>>> import numpy as np
>>> np.set_printoptions(precision=1, suppress=True, linewidth=160, sign=" ")
>>> A = np.arange(35).reshape(5, 7) + 4
>>> A
array([[  4,   5,   6,   7,   8,   9,  10],
       [ 11,  12,  13,  14,  15,  16,  17],
       [ 18,  19,  20,  21,  22,  23,  24],
       [ 25,  26,  27,  28,  29,  30,  31],
       [ 32,  33,  34,  35,  36,  37,  38]])
>>> # looks like rank 2
>>> def softmax(z):
...     e = np.exp(z - z.max(axis=-1, keepdims=True))
...     return e / e.sum(axis=-1, keepdims=True)
... 
>>> np.round(softmax(A[3] + 4), 1) + 0
array([ 0. ,  0. ,  0. ,  0. ,  0.1,  0.2,  0.6])
>>> att = A @ A.T / np.sqrt(7)
>>> np.round(softmax(att + np.triu(np.full(att.shape, -np.inf), 1)), 1) + 0
array([[ 1.,  0.,  0.,  0.,  0.],
       [ 0.,  1.,  0.,  0.,  0.],
       [ 0.,  0.,  1.,  0.,  0.],
       [ 0.,  0.,  0.,  1.,  0.],
       [ 0.,  0.,  0.,  0.,  1.]])
>>> np.round(softmax(att), 1) + 0
array([[ 0.,  0.,  0.,  0.,  1.],
       [ 0.,  0.,  0.,  0.,  1.],
       [ 0.,  0.,  0.,  0.,  1.],
       [ 0.,  0.,  0.,  0.,  1.],
       [ 0.,  0.,  0.,  0.,  1.]])
>>> [round(float(x), 1) for x in np.linalg.svd(A, compute_uv=False)[:3]]
[137.8, 5.0, 0.0]
>>> W0 = np.loadtxt("w.csv", delimiter=",")
>>> print(W0)
[[ 2.  3.  3.  2.  3.  0.  0.  0.]
 [ 1.  2.  2.  3.  3.  0.  0.  0.]
 [ 0.  0.  3.  2.  2.  0.  0.  0.]
 [ 0.  0.  2.  2.  3.  0.  0.  0.]
 [ 1.  0.  0.  0.  0.  0.  0.  0.]
 [ 0.  0.  0.  0.  0.  2. -4.  8.]
 [ 0.  0.  0.  0.  0. -6. -6. -8.]
 [ 0.  0.  0.  0.  0.  8.  3. -8.]]
>>> other = W0[0, 0] * W0[1:] - np.outer(W0[1:, 0], W0[0])
>>> print(other)
[[  0.   1.   1.   4.   3.   0.   0.   0.]
 [  0.   0.   6.   4.   4.   0.   0.   0.]
 [  0.   0.   4.   4.   6.   0.   0.   0.]
 [  0.  -3.  -3.  -2.  -3.   0.   0.   0.]
 [  0.   0.   0.   0.   0.   4.  -8.  16.]
 [  0.   0.   0.   0.   0. -12. -12. -16.]
 [  0.   0.   0.   0.   0.  16.   6. -16.]]
>>> W0[:, 0] / W0[0, 0]
array([ 1. ,  0.5,  0. ,  0. ,  0.5,  0. ,  0. ,  0. ])
>>> other = np.linalg.invert(W0)
Traceback (most recent call last):
  File "<python-input-16>", line 1, in <module>
    other = np.linalg.invert(W0)
            ^^^^^^^^^^^^^^^^
AttributeError: module 'numpy.linalg' has no attribute 'invert'
>>> other = np.linalg.inv(W0)
>>> np.allclose(other, W0.T)
False
>>> round(float(np.linalg.det(W0) * np.linalg.det(other)), 1)
1.0
>>> blk = np.stack([W0, 4 * W0, W0[::-1]])
>>> print(blk.shape)
(3, 8, 8)
>>> np.linalg.matrix_rank(blk)
array([ 8,  8,  8])
>>> blk.sum(axis=0)
array([[ 10.,  15.,  15.,  10.,  15.,   8.,   3.,  -8.],
       [  5.,  10.,  10.,  15.,  15.,  -6.,  -6.,  -8.],
       [  0.,   0.,  15.,  10.,  10.,   2.,  -4.,   8.],
       [  1.,   0.,  10.,  10.,  15.,   0.,   0.,   0.],
       [  5.,   0.,   2.,   2.,   3.,   0.,   0.,   0.],
       [  0.,   0.,   3.,   2.,   2.,  10., -20.,  40.],
       [  1.,   2.,   2.,   3.,   3., -30., -30., -40.],
       [  2.,   3.,   3.,   2.,   3.,  40.,  15., -40.]])
>>> np.unravel_index(np.abs(W0).argmax(), W0.shape)
(np.int64(5), np.int64(7))
>>> print(np.round(np.linalg.norm(W0), 1))
21.3
>>> W0.sum(axis=1)
array([ 13.,  11.,   7.,   7.,   1.,   6., -20.,   3.])
>>> print(np.abs(W0).max())
8.0
>>> rng = np.random.default_rng(76853)
>>> theta = rng.uniform(0, 2 * np.pi, 36)
>>> O, _ = np.linalg.qr(np.array([[1.3, -0.1], [0.5, -1.1], [0.1, 0.3]]))
>>> E = 5 * np.c_[np.cos(theta), np.sin(theta)] @ O.T
>>> E.round(1) + 0
array([[-4.8, -1.3, -0.5],
       [ 3.7,  3.4, -0.3],
       [ 4.9,  0.3,  0.8],
       [-4.7, -1.5, -0.4],
       [ 2.1,  4.5, -0.9],
       [ 3.8,  3.2, -0.2],
       [-3.5, -3.6,  0.4],
       [-1.1,  4.6, -1.6],
       [-4.3, -2.5, -0.1],
       [ 4.7,  1.6,  0.4],
       [-0.8,  4.7, -1.5],
       [ 0.4,  4.8, -1.3],
       [ 3.6,  3.5, -0.3],
       [ 4.3, -2.1,  1.4],
       [-0.6,  4.7, -1.5],
       [ 4. , -2.6,  1.5],
       [-1.4,  4.5, -1.6],
       [ 3.5, -3.2,  1.6],
       [-3. ,  3.7, -1.6],
       [ 0.4, -4.8,  1.5],
       [-4.2, -2.7,  0. ],
       [-4.6, -2. , -0.3],
       [ 3.4,  3.7, -0.4],
       [-3.9, -3.2,  0.2],
       [ 3.5, -3.2,  1.6],
       [-4.8, -1.2, -0.6],
       [ 3.8, -2.8,  1.5],
       [ 3.1, -3.6,  1.6],
       [-1.7,  4.4, -1.6],
       [ 0. ,  4.8, -1.4],
       [ 1.8, -4.4,  1.6],
       [ 4.1,  2.9, -0.1],
       [-4.9, -0.6, -0.8],
       [ 1. , -4.7,  1.5],
       [ 4.9,  0.9,  0.7],
       [ 1.2, -4.6,  1.6]])
>>> vec = np.array([-8, -9, 2])
>>> (E @ vec).argmax()
np.int64(6)
>>> print(np.sign((E @ vec).round(6)))
[ 1. -1. -1.  1. -1. -1.  1. -1.  1. -1. -1. -1. -1. -1. -1. -1. -1.  1. -1.  1.  1.  1. -1.  1.  1.  1. -1.  1. -1. -1.  1. -1.  1.  1. -1.  1.]
>>> E @ np.ones(3)
array([-6.6,  6.8,  6.1, -6.7,  5.6,  6.8, -6.7,  1.9, -6.9,  6.8,  2.4,  3.8,  6.7,  3.6,  2.6,  2.9,  1.6,  1.9, -0.9, -2.9, -6.9, -6.9,  6.6, -6.8,  1.8,
       -6.6,  2.5,  1.2,  1.1,  3.4, -1. ,  6.9, -6.2, -2.1,  6.4, -1.9])
>>> np.round(np.linalg.norm(E[16] - E[4]), 1)
np.float64(3.5)
>>> np.linalg.norm(E, axis=1)
array([ 5.,  5.,  5.,  5.,  5.,  5.,  5.,  5.,  5.,  5.,  5.,  5.,  5.,  5.,  5.,  5.,  5.,  5.,  5.,  5.,  5.,  5.,  5.,  5.,  5.,  5.,  5.,  5.,  5.,  5.,
        5.,  5.,  5.,  5.,  5.,  5.])
>>> np.linalg.norm(E, axis=0)
array([ 20.6,  20.7,   6.8])
>>> Xs = E - E.mean(axis=0)
>>> V = np.linalg.svd(Xs)[2][:2]
>>> other = Xs - Xs @ V.T @ V
>>> np.round(np.cov(Xs @ V.T, rowvar=False), 1) + 0
array([[ 13.5,   0. ],
       [  0. ,  12.1]])
>>> np.round(other.std(axis=0), 1) + 0
array([ 0.,  0.,  0.])
>>> np.linalg.norm(other, axis=1).round(6).argmax()
np.int64(0)
>>> K = np.load("layer9.npy")
>>> print(K)
[[-22.2  10.2 -14.3  15.8]
 [ 19.8 -13.6   6.5  17.8]
 [ 20.7 -13.5   8.2  18.2]
 [ 21.1 -12.4   8.2  15.9]
 [-21.3  10.2 -15.4  16.1]
 [-21.2   8.6 -15.   16.3]
 [-23.2  11.2 -14.2  16.6]
 [-21.5   9.6 -16.2  16.6]
 [ 18.7 -14.2  10.   17.8]
 [-21.7   9.3 -18.   15.5]
 [ 20.5 -13.9   8.8  19.1]
 [ 21.8 -14.6   8.2  19.2]
 [-21.9  11.2 -15.6  15.5]
 [ 18.6 -15.5   9.2  17.1]
 [ 20.2 -13.8   7.7  18.7]
 [-20.8   7.8 -15.7  14.2]
 [-21.6  11.5 -17.8  16.1]
 [-21.3   8.8 -16.6  15.1]
 [-22.4  11.  -15.1  16.1]
 [ 20.6 -14.1   7.7  20.5]
 [ 20.1 -14.5   8.5  16.7]
 [ 19.3 -12.8   8.2  18.3]
 [-21.7   8.9 -17.9  14.3]
 [-21.3   9.8 -15.7  14.7]
 [-21.   10.4 -15.7  17.5]
 [-22.1  10.5 -16.7  15.5]
 [-23.2   9.1 -14.4  16.8]
 [-21.8   9.8 -14.9  13.7]
 [-22.5   9.1 -15.4  16.5]
 [ 21.1 -15.5   5.7  18. ]
 [-23.1  10.8 -17.   15.1]
 [-21.8  11.1 -16.1  14.6]
 [ 21.2 -11.4   7.   16.2]]
>>> vec = np.array([2, 2, 0, 0])
>>> rhs = K @ vec
>>> np.round(np.linalg.pinv(K) @ K, 1) + 0
array([[ 1.,  0.,  0.,  0.],
       [ 0.,  1.,  0.,  0.],
       [ 0.,  0.,  1.,  0.],
       [ 0.,  0.,  0.,  1.]])
>>> rhs
array([-24. ,  12.4,  14.4,  17.4, -22.2, -25.2, -24. , -23.8,   9. , -24.8,  13.2,  14.4, -21.4,   6.2,  12.8, -26. , -20.2, -25. , -22.8,  13. ,  11.2,
        13. , -25.6, -23. , -21.2, -23.2, -28.2, -24. , -26.8,  11.2, -24.6, -21.4,  19.6])
>>> rhs = rhs + 0.1 * rng.normal(size=33)
>>> rhs
array([-24.1,  12.4,  14.5,  17.4, -22.2, -25.3, -24.2, -23.7,   9.1, -24.9,  13.3,  14.5, -21.6,   6.2,  12.8, -26.2, -20. , -25. , -23. ,  13.1,  11.2,
        13.1, -25.5, -22.9, -21.4, -23.1, -28.3, -23.9, -26.8,  11.3, -24.5, -21.4,  19.6])
>>> b, *_ = np.linalg.lstsq(K, rhs)
>>> np.round(np.linalg.norm(rhs - K @ b), 1)
np.float64(0.5)
>>> [round(float(np.linalg.norm(np.linalg.solve(K.T @ K + lam * np.eye(4), K.T @ rhs))), 2) for lam in (0, 1, 10, 100)]
[2.83, 2.75, 2.2, 0.99]
>>> lab = K[:, 3] > np.median(K[:, 3])
>>> u = K[lab].mean(axis=0) - K[~lab].mean(axis=0)
>>> lab.astype(int)
array([ 0,  1,  1,  0,  0,  0,  1,  1,  1,  0,  1,  1,  0,  1,  1,  0,  0,  0,  0,  1,  1,  1,  0,  0,  1,  0,  1,  0,  1,  1,  0,  0,  0])
>>> print(u)
[ 23.6 -14.1  14.1   2.5]
>>> other = np.c_[K[:, :1] @ np.array([[1]]), np.array([1, 0, 1, 0, 0, 1, 0, 3, 0, 2, 1, 2, 0, 3, 0, 3, 0, 3, 2, 2, 3, 3, 1, 2, 1, 1, 0, 1, 3, 3, 1, 3, 0])]
>>> other
array([[-22.2,   1. ],
       [ 19.8,   0. ],
       [ 20.7,   1. ],
       [ 21.1,   0. ],
       [-21.3,   0. ],
       [-21.2,   1. ],
       [-23.2,   0. ],
       [-21.5,   3. ],
       [ 18.7,   0. ],
       [-21.7,   2. ],
       [ 20.5,   1. ],
       [ 21.8,   2. ],
       [-21.9,   0. ],
       [ 18.6,   3. ],
       [ 20.2,   0. ],
       [-20.8,   3. ],
       [-21.6,   0. ],
       [-21.3,   3. ],
       [-22.4,   2. ],
       [ 20.6,   2. ],
       [ 20.1,   3. ],
       [ 19.3,   3. ],
       [-21.7,   1. ],
       [-21.3,   2. ],
       [-21. ,   1. ],
       [-22.1,   1. ],
       [-23.2,   0. ],
       [-21.8,   1. ],
       [-22.5,   3. ],
       [ 21.1,   3. ],
       [-23.1,   1. ],
       [-21.8,   3. ],
       [ 21.2,   0. ]])
>>> print(np.round(np.linalg.lstsq(K, other[:, 0])[0], 1) + 0)
[ 1.  0.  0.  0.]
>>> print(np.round(np.linalg.norm(other - K @ np.linalg.lstsq(K, other)[0], axis=0), 1) + 0)
[ 0.   5.9]
>>> print(np.linalg.matrix_rank(other))
2
>>> np.linalg.norm(np.linalg.qr(K)[0].T @ other, axis=0) ** 2 / ((other ** 2).sum(axis=0) + 1e-12)
array([ 1. ,  0.7])
>>> np.round(np.linalg.norm(other, 2) / np.linalg.norm(other), 1)
np.float64(1.0)
>>> print(np.round(np.abs(np.linalg.svd(other)[2][-1]), 1) + 0)
[ 0.  1.]
>>> np.linalg.matrix_rank(other, rtol=0.1)
np.int64(1)
>>> round(np.log10(np.linalg.cond(other)))
1
>>> np.linalg.cond(other) > 100
np.False_
>>> F = np.loadtxt("m.csv", delimiter=",")
>>> F
array([[ 6.1,  3.6,  5.4, -6.2],
       [-3.3,  0.3, -3.1,  0.1],
       [ 7.7,  3.6,  6.3, -5.8],
       [ 5.7,  2.5,  4.6, -3.6],
       [-6. , -2.9, -5.2,  5.2],
       [ 5.5,  1. ,  5.2, -2.3],
       [-5.3,  0.4, -5.4,  0.2],
       [-3.6, -0.8, -3.6,  1.9],
       [-2. , -2.6, -1.9,  4.4],
       [-4.4, -1.1, -4.1,  2.2],
       [ 4.2,  0.7,  3.7, -1.7],
       [-9.1, -4. , -8.6,  7.6],
       [-0.3, -0.7, -0.8,  1.7],
       [-2.2, -2. , -1.8,  3.2],
       [-7.4, -2.5, -6.8,  4.6],
       [ 2.4,  1.1,  2. , -1.6],
       [ 5.7,  0.3,  5. , -1.2],
       [-3.6,  0.5, -3.8,  0.1],
       [-6.9, -2.9, -5.9,  5. ],
       [ 3.3,  2.3,  2.1, -3.2],
       [ 4.2,  0.2,  3.7, -0.8],
       [ 0.6,  1.4, -0.2, -1.7],
       [-0.9, -3.8, -1.4,  6.6],
       [ 2.4,  3.2,  2.2, -5.1],
       [ 0. ,  1. , -0.7, -1.2],
       [ 9.6,  3.5,  9.1, -6.3],
       [-3.7, -0.8, -3.4,  1.6],
       [ 1.9,  0.5,  2.1, -1.2],
       [-0.2,  0.6, -0.4, -0.8],
       [ 2.7, -1.2,  2. ,  1.9]])
>>> blk = np.stack([F, 5 * F, F[::-1]])
>>> print((blk @ F.T).shape)
(3, 30, 30)
>>> cov = np.cov(F, rowvar=False)
>>> np.round(np.linalg.eigvalsh(cov)[::-1], 1) + 0
array([ 56.5,   4.7,   0.1,   0. ])
>>> F.std(axis=0)
array([ 4.8,  2.1,  4.3,  3.7])
>>> cov.shape
(4, 4)
>>> print(np.round(np.polyfit(F[:, 3], F[:, 2], 1), 1) + 0)
[-1.  0.]
>>> cov
array([[ 23.5,   8.1,  21.2, -15. ],
       [  8.1,   4.7,   7.3,  -8. ],
       [ 21.2,   7.3,  19.3, -13.4],
       [-15. ,  -8. , -13.4,  13.8]])
>>> np.argsort(-F.std(axis=0).round(6), kind="stable")
array([ 0,  2,  3,  1])
>>> Xs = F - F.mean(axis=0)
>>> V = np.linalg.svd(Xs)[2][:2]
>>> other = Xs - Xs @ V.T @ V
>>> np.linalg.norm(other, axis=1).round(6).argmax()
np.int64(19)
>>> other.std(axis=0)
array([ 0.2,  0.1,  0.2,  0.1])
>>> print(np.round(np.cov(Xs @ V.T, rowvar=False), 1) + 0)
[[ 56.5   0. ]
 [  0.    4.7]]
>>> print(np.diag(V.T @ V))
[ 0.5  0.3  0.5  0.7]
>>> (Xs @ V.T).std(axis=0)
array([ 7.4,  2.1])
